In [1]: import numpy as np

In [2]: import numpy.linalg as la

In [3]: np.set_printoptions(suppress=True, linewidth=160)

In [4]: def rnd(a):
   ...:     return np.round(a, 3) + 0
   ...: 

In [5]: mat = np.load("case12.npy")

In [6]: print(mat)
[[-3  0  0  0  0  0  0  0  0  0  0  0  0]
 [-1  2  0  0  0  0  0  0  0  0  0  0  0]
 [-5 -2  0  0  0  0  0  0  0  0  0  0  0]
 [-5  0  4  4  0  0  0  0  0  0  0  0  0]
 [-4  5 -5 -2 -5  0  0  0  0  0  0  0  0]
 [-5  4 -3 -4 -5  3  0  0  0  0  0  0  0]
 [-2  2  5 -3 -2  1 -3  0  0  0  0  0  0]
 [ 0  1 -3  3  2 -2 -3 -5  0  0  0  0  0]
 [-4  1 -2 -2 -2 -1 -3  1  3  0  0  0  0]
 [ 1  1  4 -2  2  2 -3 -2  2 -5  0  0  0]
 [ 5 -4  4  4 -5 -1  1 -5  5 -1 -4  0  0]
 [ 4  5 -3  1 -1 -2 -5 -1  4  5  1  5  0]
 [-3 -4  1  5  5 -5 -2 -1  1 -4 -3 -4 -2]]

In [7]: T = np.stack([mat, 5 * mat, mat[::-1]])

In [8]: print((T @ mat.T).shape)
(3, 13, 13)

In [9]: print(la.matrix_rank(T))
[12 12 12]

In [10]: print(T.shape)
(3, 13, 13)

In [11]: Uu, sigma, Vh = la.svd(mat)

In [12]: print(np.argmax(sigma[:-1] / (sigma[1:] + 1e-6)) + 1)
12

In [13]: B = Uu[:, :12] @ np.diag(sigma[:12]) @ Vh[:12]

In [14]: print(rnd(np.abs(mat - B).max()))
0.0

In [15]: print(rnd(la.norm(mat - B, 2)), rnd(sigma[12]))
0.0 0.0

In [16]: print(rnd(la.norm(mat - B) / la.norm(mat)))
0.0

In [17]: print(la.matrix_rank(B))
12

In [18]: print(la.matrix_rank(mat, rtol=0.05))
10

In [19]: rk = la.matrix_rank(mat)

In [20]: print(rk)
12

In [21]: null = la.svd(mat)[2][rk:].T

In [22]: print([int(la.matrix_rank(mat[:i])) for i in range(1, len(mat) + 1)])
[1, 2, 2, 3, 4, 5, 6, 7, 8, 9, 10, 11, 12]

In [23]: print(np.allclose(mat @ null, 0))
True

In [24]: print(la.matrix_rank(mat.T @ mat), la.matrix_rank(mat @ mat.T))
12 12

In [25]: print([int(la.matrix_rank(mat[:, :j + 1])) for j in range(13)])
[1, 2, 3, 4, 5, 6, 7, 8, 9, 10, 11, 12, 12]

In [26]: print(null.shape)
(13, 1)

In [27]: data = np.loadtxt("mat.csv", delimiter=",")

In [28]: print(data)
[[ 0.29  4.11 -4.22  5.71 -2.78 -0.49  1.28  3.13  0.47]
 [-0.14 -4.26 -2.23 -3.61  2.48  1.09  0.52 -2.08  1.48]
 [ 0.   -0.8  -1.5  -0.3   0.4   0.3   0.4  -0.2   0.6 ]
 [ 0.14  1.86 -2.27  2.71 -1.28 -0.19  0.68  1.48  0.32]
 [ 0.02 -1.7  -4.01 -0.35  0.8   0.71  1.08 -0.28  1.52]
 [ 0.15  4.01  1.35  3.66 -2.38 -0.96 -0.28  2.09 -1.17]
 [-0.03 -0.21  0.84 -0.51  0.18 -0.03 -0.24 -0.27 -0.21]
 [ 0.15  1.61 -3.15  2.76 -1.18 -0.06  0.92  1.49  0.63]
 [-0.08 -0.24  2.84 -1.24  0.32 -0.2  -0.8  -0.64 -0.8 ]
 [ 0.13  2.75 -0.19  2.9  -1.7  -0.56  0.12  1.63 -0.47]
 [-0.04  0.68  2.92 -0.32 -0.24 -0.4  -0.8  -0.12 -1.  ]
 [ 0.   -0.48 -0.9  -0.18  0.24  0.18  0.24 -0.12  0.36]
 [ 0.03  1.49  1.56  0.99 -0.82 -0.45 -0.4   0.59 -0.75]]

In [29]: def softmax(z):
    ...:     e = np.exp(z - z.max(axis=-1, keepdims=True))
    ...:     return e / e.sum(axis=-1, keepdims=True)
    ...: 

In [30]: print(rnd(softmax(10 * data[0])))
[0. 0. 0. 1. 0. 0. 0. 0. 0.]

In [31]: print(rnd(softmax(data).sum(axis=1)))
[1. 1. 1. 1. 1. 1. 1. 1. 1. 1. 1. 1. 1.]

In [32]: print(rnd(softmax(data[0] + -1)))
[0.003 0.155 0.    0.768 0.    0.002 0.009 0.058 0.004]

In [33]: att = data @ data.T / np.sqrt(9)

In [34]: print(rnd(softmax(att)[0] @ data))
[ 0.29  4.11 -4.22  5.71 -2.78 -0.49  1.28  3.13  0.47]
